% ipython --no-banner

In [1]: import numpy as np

In [2]: np.set_printoptions(suppress=True, linewidth=100)

In [3]: def rd(a):
   ...:     return np.round(a, 2) + 0
   ...: 

In [4]: X = np.load("x.npy")

In [5]: X
Out[5]: 
array([[-0.3 ,  0.92, -1.7 ],
       [-0.7 ,  2.13,  1.1 ],
       [-0.6 ,  1.81, -1.2 ],
       [ 0.4 , -1.17,  0.7 ],
       [ 1.8 , -5.4 ,  1.  ],
       [ 0.6 , -1.77,  0.7 ],
       [ 0.5 , -1.48,  2.4 ],
       [-0.6 ,  1.82, -0.2 ],
       [-0.3 ,  0.9 ,  0.6 ],
       [-0.5 ,  1.48, -0.2 ],
       [-0.6 ,  1.84,  0.3 ],
       [-0.8 ,  2.4 ,  0.4 ],
       [-0.1 ,  0.33,  0.2 ],
       [-0.4 ,  1.17,  1.2 ],
       [-0.2 ,  0.62,  3.5 ],
       [ 0.1 , -0.31,  0.  ],
       [-1.5 ,  4.51, -0.2 ],
       [ 0.1 , -0.3 , -0.4 ],
       [ 0.5 , -1.49, -0.5 ],
       [-0.4 ,  1.22, -1.  ],
       [-1.1 ,  3.32, -0.2 ],
       [ 0.5 , -1.5 , -0.9 ],
       [-0.3 ,  0.9 , -0.2 ],
       [-0.9 ,  2.7 , -1.2 ],
       [-1.8 ,  5.39,  1.2 ]])

In [6]: Xc = X - X.mean(axis=0)

In [7]: evecs = np.linalg.svd(Xc)[2][:2]

In [8]: B = Xc - Xc @ evecs.T @ evecs

In [9]: np.linalg.norm(B, axis=1).round(6).argmax()
Out[9]: np.int64(13)

In [10]: rd((Xc @ evecs.T).std(axis=0))
Out[10]: array([2.32, 1.11])

In [11]: rd(B.std(axis=0))
Out[11]: array([0.01, 0.  , 0.  ])

In [12]: rd(np.diag(evecs.T @ evecs))
Out[12]: array([0.1, 0.9, 1. ])

In [13]: rd(np.cov(Xc @ evecs.T, rowvar=False))
Out[13]: 
array([[5.61, 0.  ],
       [0.  , 1.28]])

In [14]: def softmax(z):
    ...:     e = np.exp(z - z.max(axis=-1, keepdims=True))
    ...:     return e / e.sum(axis=-1, keepdims=True)
    ...: 

In [15]: rd(softmax(X[11] + -1))
Out[15]: array([0.03, 0.85, 0.12])

In [16]: rd(softmax(X).sum(axis=1))
Out[16]: 
array([1., 1., 1., 1., 1., 1., 1., 1., 1., 1., 1., 1., 1., 1., 1., 1., 1., 1., 1., 1., 1., 1., 1.,
       1., 1.])

In [17]: S = X @ X.T / np.sqrt(3)

In [18]: softmax(S).round(6).argmax(axis=1)
Out[18]: 
array([16, 24, 24,  4,  4,  4,  4, 24, 24, 24, 24, 24, 24, 24, 14,  4, 24,  4,  4, 16, 24,  4, 24,
       24, 24])

In [19]: D = np.linalg.norm(X[:, None] - X[None], axis=-1)

In [20]: D.shape
Out[20]: (25, 25)

In [21]: np.linalg.matrix_rank(D ** 2)
Out[21]: np.int64(5)

In [22]: print((D + 1e9 * np.eye(25)).round(6).argmin(axis=1))
[19 11 19  5  5  3  5  9 13  7  7 10 15  8 13 17 20 15 21  2 11 18  9  2 16]
